In [1]: import numpy as np

In [2]: import numpy.linalg as la

In [3]: np.set_printoptions(suppress=True, linewidth=200)

In [4]: tidy = lambda a: np.round(a, 2) + 0

In [5]: X = np.array([[0, 0, 2], [2, 3, 0], [0, 0, 3], [1, 1, 1]])

In [6]: X[0] = X[3]

In [7]: X
Out[7]: 
array([[1, 1, 1],
       [2, 3, 0],
       [0, 0, 3],
       [1, 1, 1]])

In [8]: # row 3 repeats row 0

In [9]: P = X @ la.solve(X.T @ X, X.T)

In [10]: np.diag(P)
Out[10]: array([0.5, 1. , 1. , 0.5])

In [11]: tidy(la.eigvalsh(P))
Out[11]: array([0., 1., 1., 1.])

In [12]: tidy((np.eye(4) - P) @ X)
Out[12]: 
array([[0., 0., 0.],
       [0., 0., 0.],
       [0., 0., 0.],
       [0., 0., 0.]])

In [13]: la.matrix_rank(np.eye(4) - P)
Out[13]: np.int64(1)

In [14]: print(np.allclose(P @ P, P))
True

In [15]: print(np.trace(P))
3.0

In [16]: vec = np.array([0, 3, 4])

In [17]: y = X @ vec

In [18]: tidy(la.pinv(X) @ X)
Out[18]: 
array([[1., 0., 0.],
       [0., 1., 0.],
       [0., 0., 1.]])

In [19]: y
Out[19]: array([ 7,  9, 12,  7])

In [20]: tidy(la.lstsq(X, y)[0])
Out[20]: array([0., 3., 4.])

In [21]: tidy(la.solve(X.T @ X, X.T @ y))
Out[21]: array([0., 3., 4.])

In [22]: rng = np.random.default_rng(30657)

In [23]: y = y + 0.3 * rng.normal(size=4)

In [24]: tidy(y)
Out[24]: array([ 6.82,  8.68, 12.12,  6.72])

In [25]: coef, *_ = la.lstsq(X, y)

In [26]: tidy(coef)
Out[26]: array([-0.49,  3.22,  4.04])

In [27]: coef.round()
Out[27]: array([-0.,  3.,  4.])

In [28]: print(tidy(la.norm(y - X @ coef)))
0.07

In [29]: lab = rng.permutation(3)

In [30]: B = X[:, lab] * rng.choice([-1, 1], 3)

In [31]: B
Out[31]: 
array([[ 1, -1,  1],
       [ 3,  0,  2],
       [ 0, -3,  0],
       [ 1, -1,  1]])

In [32]: left, _, vt = la.svd(X.T @ B)

In [33]: tidy(la.lstsq(X, B)[0])
Out[33]: 
array([[ 0.,  0.,  1.],
       [ 1.,  0.,  0.],
       [ 0., -1.,  0.]])

In [34]: O, evecs = la.qr(X[:, :2])[0], la.qr(X[:, 2:])[0]

In [35]: sig = la.svd(O.T @ evecs, compute_uv=False)

In [36]: tidy(la.norm(O @ O.T - evecs @ evecs.T, 2))
Out[36]: np.float64(1.0)

In [37]: (sig > 0.9).sum()
Out[37]: np.int64(0)

In [38]: tidy(np.degrees(np.arccos(sig.clip(0, 1))))
Out[38]: array([64.76])
